% python3 -q
>>> import numpy as np
>>> np.set_printoptions(precision=2, suppress=True, linewidth=140, floatmode="fixed")
>>> E = np.load("w.npy")
>>> print(E)
[[-3  0  0  0  0]
 [ 0  2  0  0  0]
 [ 0  0 -1  0  0]
 [ 0  0  0 -2  0]
 [ 0  0  0  0  1]]
>>> out = np.linalg.inv(E)
>>> print(out)
[[-0.33 -0.00 -0.00 -0.00 -0.00]
 [ 0.00  0.50  0.00  0.00  0.00]
 [-0.00 -0.00 -1.00 -0.00 -0.00]
 [-0.00 -0.00 -0.00 -0.50 -0.00]
 [ 0.00  0.00  0.00  0.00  1.00]]
>>> print(round(float(np.linalg.cond(E)), 2))
3.0
>>> print(np.allclose(out, E.T))
False
>>> X = np.load("arr.npy")
>>> print(X)
[[ 1 -1  1 -1]
 [ 1  0  0  0]
 [ 1  1  1  1]]
>>> print(X.reshape(-1, 2))
[[ 1 -1]
 [ 1 -1]
 [ 1  0]
 [ 0  0]
 [ 1  1]
 [ 1  1]]
>>> print(X.reshape(2, -1))
[[ 1 -1  1 -1  1  0]
 [ 0  0  1  1  1  1]]
>>> blk = X.reshape(3, 2, -1)
>>> print(blk.shape)
(3, 2, 2)
>>> print(np.swapaxes(blk, 1, 2)[2])
[[1 1]
 [1 1]]
>>> print(blk.sum(axis=1))
[[ 2 -2]
 [ 1  0]
 [ 2  2]]
>>> print(np.einsum("ihd,ihd->ih", blk, blk))
[[2 2]
 [1 0]
 [2 2]]
>>> print(blk[:, 0])
[[ 1 -1]
 [ 1  0]
 [ 1  1]]
>>> r0 = np.array([-5, -7])
>>> print(np.convolve(X[0], r0))
[-5 -2  2 -2  7]
>>> x = np.array([0, -1, 0, 0])
>>> print(np.linalg.norm(X @ x) <= np.linalg.norm(X, 2) * np.linalg.norm(x) + 1e-9)
True
>>> print(X @ np.eye(4)[3])
[-1.00  0.00  1.00]
>>> print(X @ (2 * x))
[ 2  0 -2]
>>> print(np.einsum("ij,j->i", X, x))
[ 1  0 -1]
>>> print(np.sign((X @ x).round(6)))
[ 1  0 -1]
>>> print((X * x).sum(axis=1))
[ 1  0 -1]
>>> out = X / np.linalg.norm(X, axis=1, keepdims=True)
>>> cov = out @ out.T
>>> print((np.abs(cov) > 0.9).astype(int))
[[1 0 0]
 [0 1 0]
 [0 0 1]]
>>> print(np.linalg.norm(out, axis=1))
[1.00 1.00 1.00]
>>> print(np.argwhere(np.triu(np.abs(cov) > 0.95, 1)))
[]
>>> print((cov - 2 * np.eye(3)).round(6).argmax(axis=1))
[1 0 1]
>>> print(cov[1])
[0.50 1.00 0.50]
>>> M = np.loadtxt("block8.csv", delimiter=",")
>>> print(M)
[[-2.00 -1.00 -1.00]
 [-2.00 -1.00 -1.00]
 [-1.00  3.00  0.00]]
>>> U, s, VT = np.linalg.svd(M, full_matrices=False)
>>> print(np.round(VT @ VT.T, 2) + 0)
[[1.00 0.00 0.00]
 [0.00 1.00 0.00]
 [0.00 0.00 1.00]]
>>> print((s > 1e-8).sum())
2
>>> print(U.shape, s.shape, VT.shape)
(3, 3) (3,) (3, 3)
>>> print(s.round(2) + 0)
[3.57 3.04 0.00]
>>> print(np.abs(VT[0]))
[0.58 0.74 0.35]
>>> print(np.round(U.T @ M @ VT.T, 2) + 0)
[[3.57 0.00 0.00]
 [0.00 3.04 0.00]
 [0.00 0.00 0.00]]
>>> print(round(float(np.sqrt((s ** 2).sum())), 2), round(float(np.linalg.norm(M)), 2))
4.69 4.69
>>> print(np.allclose(U * s @ VT, M))
True
>>> print(np.abs(U[:, 0]).round(6).argmax())
0
>>> out = M / np.linalg.norm(M, axis=1, keepdims=True)
>>> cov = out @ out.T
>>> print(np.linalg.norm(out, axis=1))
[1.00 1.00 1.00]
>>> print(round(float(np.degrees(np.arccos(np.clip(cov[1, 2], -1, 1)))), 2))
97.42
>>> U, s, VT = np.linalg.svd(M)
>>> V = VT[:(s > 1e-8).sum()]
>>> rng = np.random.default_rng(31573)
>>> x = M[1] + -1 * M[2] + rng.integers(2) * np.eye(3)[1]
>>> print(x)
[-1.00 -4.00 -1.00]
>>> print(np.diag(V.T @ V))
[0.85 0.98 0.17]
>>> print(V.T @ V)
[[ 0.85 -0.05  0.36]
 [-0.05  0.98  0.12]
 [ 0.36  0.12  0.17]]
>>> print(np.allclose(V.T @ V @ x, x))
True
>>> rank = np.linalg.matrix_rank(M)
>>> print(rank)
2
>>> null = np.linalg.svd(M)[2][rank:].T
>>> print(np.allclose(M @ null, 0))
True
>>> print(null.shape)
(3, 1)
>>> print(null[:, 0] / null[np.abs(null[:, 0]).round(6).argmax(), 0])
[-0.43 -0.14  1.00]
>>> print([int(np.linalg.matrix_rank(M[:i])) for i in range(1, len(M) + 1)])
[1, 1, 2]
>>> print([int(np.linalg.matrix_rank(M[:, :j + 1])) for j in range(3)])
[1, 2, 2]
>>> m1 = np.diag(10 * np.array([1, 1, 3, 1, -1])) + np.array([[3, -1, 3, -1, -1],
...     [-1, 1, -2, 2, -2],
...     [-2, -1, -1, 1, -1],
...     [3, -1, 1, 2, 0],
...     [-2, 3, 1, -3, 2]])
>>> print(m1)
[[13 -1  3 -1 -1]
 [-1 11 -2  2 -2]
 [-2 -1 29  1 -1]
 [ 3 -1  1 12  0]
 [-2  3  1 -3 -8]]
>>> x = np.array([0, 2, -1, 2, -2])
>>> y = m1 @ x
>>> print(y)
[ -5  32 -27  21  15]
>>> print(np.round(np.linalg.solve(m1, m1[:, 2]), 2) + 0)
[0.00 0.00 1.00 0.00 0.00]
>>> print(np.round(np.linalg.solve(m1, -1 * y), 2) + 0)
[ 0.00 -2.00  1.00 -2.00  2.00]
>>> print(np.round(np.linalg.solve(m1.T, m1[3]), 2) + 0)
[0.00 0.00 0.00 1.00 0.00]
>>> out = m1[0, 0] * m1[1:] - np.outer(m1[1:, 0], m1[0])
>>> print(out)
[[   0  142  -23   25  -27]
 [   0  -15  383   11  -15]
 [   0  -10    4  159    3]
 [   0   37   19  -41 -106]]
>>> print(np.flatnonzero(~out.round(6).any(axis=1)))
[]
>>> hat = np.triu(np.array([[0, 1, 1, 1, 1],
...     [0, 2, 0, 0, 2],
...     [1, 2, 2, 0, 2],
...     [1, 0, 1, 0, 0],
...     [2, 0, 1, 2, 0]]), 1) + np.eye(5)
>>> out = hat @ m1 @ np.linalg.inv(hat)
>>> print(np.trace(out), np.trace(m1))
57.0 57
>>> print(round(np.linalg.det(out), 2))
-385057.0
>>> print(out)
[[  11.00    0.00   21.00    0.00  -65.00]
 [  -5.00   22.00    5.00    1.00  -67.00]
 [  -6.00   11.00   37.00    1.00 -107.00]
 [   3.00   -4.00   -2.00    9.00    9.00]
 [  -2.00    5.00    3.00   -1.00  -22.00]]
>>> print(np.linalg.matrix_rank(out))
5
>>> F = np.loadtxt("mat.csv", delimiter=",")
>>> print(F)
[[6.00 1.00 1.00 1.00 1.00]
 [1.00 6.00 1.00 1.00 1.00]
 [1.00 1.00 6.00 1.00 1.00]
 [1.00 1.00 1.00 6.00 1.00]
 [1.00 1.00 1.00 1.00 6.00]]
>>> w, V = np.linalg.eigh(F)
>>> x = np.array([3, -2, -1, 5, -5])
>>> print(np.linalg.eigvalsh(F[1:, 1:]))
[5.00 5.00 5.00 9.00]
>>> print((np.sign(V[:, -1].round(6)) == np.sign(V[0, -1].round(6))).astype(int))
[1 1 1 1 1]
>>> print(np.abs(F).sum(axis=1).max(), np.abs(w).max())
10.0 10.0
>>> print(x @ F @ x / (x @ x), w[0], w[-1])
5.0 5.0 10.0
>>> feats = np.load("test9.npy")
>>> print(feats)
[[ 1 -3]
 [-3  9]]
>>> r0, r1 = X[0], X[2]
>>> print(r0 @ r0)
4
>>> print(r0 @ r1)
0
>>> p = (r0 @ r1) / (r0 @ r0) * r0
>>> print(r1 - p)
[1.00 1.00 1.00 1.00]
>>> print(np.linalg.matrix_rank(np.outer(r0, r1)))
1
>>> print(p)
[ 0.00 -0.00  0.00 -0.00]
>>> w, V = np.linalg.eigh(feats)
>>> print(np.abs(V[:, -1]))
[0.32 0.95]
>>> print((w > 1e-8).sum(), (w < -1e-8).sum())
1 0
>>> print(np.round(V.T @ V, 2) + 0)
[[1.00 0.00]
 [0.00 1.00]]
>>> K = np.loadtxt("x.csv", delimiter=",")
>>> print(K)
[[-0.30 -0.70 -0.10  0.20]
 [-0.20  1.30 -1.00 -0.30]
 [-0.30  0.50  1.40  0.00]]
>>> def softmax(z):
...     e = np.exp(z - z.max(axis=-1, keepdims=True))
...     return e / e.sum(axis=-1, keepdims=True)
... 
>>> print(softmax(K[1]))
[0.15 0.66 0.07 0.13]
>>> att = K @ K.T / np.sqrt(4)
>>> print(softmax(att).round(6).argmax(axis=1))
[0 1 2]
>>> print(softmax(att + np.triu(np.full(att.shape, -np.inf), 1)))
[[1.00 0.00 0.00]
 [0.14 0.86 0.00]
 [0.17 0.15 0.67]]
>>> print(softmax(m1).sum(axis=1))
[1.00 1.00 1.00 1.00 1.00]
>>> print(np.round(softmax(m1[2] + -3), 2) + 0)
[0.00 0.00 1.00 0.00 0.00]
>>> print(np.round(softmax(m1[2]), 2) + 0)
[0.00 0.00 1.00 0.00 0.00]
>>> print(np.round(softmax(10 * m1[2]), 2) + 0)
[0.00 0.00 1.00 0.00 0.00]
>>> att = m1 @ m1.T / np.sqrt(5)
>>> print(softmax(att)[2] @ m1)
[-2.00 -1.00 29.00  1.00 -1.00]
>>> print(softmax(att).round(6).argmax(axis=1))
[0 1 2 3 4]
>>> print(np.round(softmax(att + np.triu(np.full(att.shape, -np.inf), 1)), 2) + 0)
[[1.00 0.00 0.00 0.00 0.00]
 [0.00 1.00 0.00 0.00 0.00]
 [0.00 0.00 1.00 0.00 0.00]
 [0.00 0.00 0.00 1.00 0.00]
 [0.00 0.00 0.00 0.00 1.00]]
>>> mat = np.loadtxt("m.csv", delimiter=",")
>>> print(mat)
[[ 1.00  1.00  1.00  1.00 -1.00 -1.00 -1.00 -1.00]
 [ 1.00 -1.00  1.00 -1.00  1.00 -1.00  1.00 -1.00]
 [ 1.00  1.00 -1.00 -1.00  1.00  1.00 -1.00 -1.00]]
>>> out = np.array([[-2, -2, 2],
...     [-1, 0, 1],
...     [-1, 1, 0],
...     [1, 0, 0],
...     [0, 0, -1],
...     [-2, 0, 0],
...     [0, 1, 0],
...     [-1, 2, -1]])
>>> print(np.einsum("ik,kj->ji", mat, out))
[[ 0.00  0.00 -4.00]
 [-4.00 -2.00 -6.00]
 [ 5.00  1.00  3.00]]
>>> print(mat @ out)
[[ 0.00 -4.00  5.00]
 [ 0.00 -2.00  1.00]
 [-4.00 -6.00  3.00]]
>>> print(np.vstack([mat, out.T]).shape)
(6, 8)
>>> r0, r1 = mat[1], mat[0]
>>> print(r0 @ r0)
8.0
>>> p = (r0 @ r1) / (r0 @ r0) * r0
>>> print(p)
[ 0.00 -0.00  0.00 -0.00  0.00 -0.00  0.00 -0.00]
>>> print(np.linalg.matrix_rank(np.outer(r0, r1)))
1
>>> print(np.round(np.linalg.norm(r0 + r1) ** 2 + np.linalg.norm(r0 - r1) ** 2, 2))
32.0
>>> print(np.outer(r0, r1))
[[ 1.00  1.00  1.00  1.00 -1.00 -1.00 -1.00 -1.00]
 [-1.00 -1.00 -1.00 -1.00  1.00  1.00  1.00  1.00]
 [ 1.00  1.00  1.00  1.00 -1.00 -1.00 -1.00 -1.00]
 [-1.00 -1.00 -1.00 -1.00  1.00  1.00  1.00  1.00]
 [ 1.00  1.00  1.00  1.00 -1.00 -1.00 -1.00 -1.00]
 [-1.00 -1.00 -1.00 -1.00  1.00  1.00  1.00  1.00]
 [ 1.00  1.00  1.00  1.00 -1.00 -1.00 -1.00 -1.00]
 [-1.00 -1.00 -1.00 -1.00  1.00  1.00  1.00  1.00]]
>>> U, s, VT = np.linalg.svd(mat, full_matrices=False)
>>> print(np.round(U.T @ mat @ VT.T, 2) + 0)
[[2.83 0.00 0.00]
 [0.00 2.83 0.00]
 [0.00 0.00 2.83]]
>>> print(np.allclose(U * s @ VT, mat))
True
>>> print(s / s[0])
[1.00 1.00 1.00]
>>> print(U.shape, s.shape, VT.shape)
(3, 3) (3,) (3, 8)
>>> print(round(float(np.sqrt((s ** 2).sum())), 2), round(float(np.linalg.norm(mat)), 2))
4.9 4.9
>>> print(np.cumsum(s ** 2) / np.sum(s ** 2))
[0.33 0.67 1.00]
>>> print((s > 1e-8).sum())
3
>>> x = np.array([-1, 2, 3, -3, 1, 1, 0, 3])
>>> print(np.einsum("ij,j->i", mat, x))
[-4.00  0.00  0.00]
>>> print(mat @ (2 * x))
[-8.00  0.00  0.00]
>>> print(np.linalg.norm(mat @ x) <= np.linalg.norm(mat, 2) * np.linalg.norm(x) + 1e-9)
True
>>> print(mat @ np.ones(8))
[0.00 0.00 0.00]
>>> print(mat * x)
[[-1.00  2.00  3.00 -3.00 -1.00 -1.00 -0.00 -3.00]
 [-1.00 -2.00  3.00  3.00  1.00 -1.00  0.00 -3.00]
 [-1.00  2.00 -3.00  3.00  1.00  1.00 -0.00 -3.00]]
>>> print((mat @ x).argmax())
1
>>> out = mat + rng.integers(-2, 3, (3, 2)) @ rng.integers(-2, 3, (2, 8))
>>> print(out)
[[ 3.00 -1.00 -4.00  7.00 -1.00 -4.00 -4.00 -4.00]
 [ 7.00  3.00  1.00 -3.00  6.00 -5.00 -3.00 -5.00]
 [ 1.00 -1.00 -4.00  3.00  0.00  0.00 -2.00 -2.00]]
>>> print(np.round(np.linalg.svd(out - mat, compute_uv=False), 2) + 0)
[12.21 10.44  0.00]
>>> print(np.abs(out - mat).sum(axis=1))
[24.00 29.00 13.00]
>>> print(out - mat)
[[ 2.00 -2.00 -5.00  6.00  0.00 -3.00 -3.00 -3.00]
 [ 6.00  4.00  0.00 -2.00  5.00 -4.00 -4.00 -4.00]
 [ 0.00 -2.00 -3.00  4.00 -1.00 -1.00 -1.00 -1.00]]
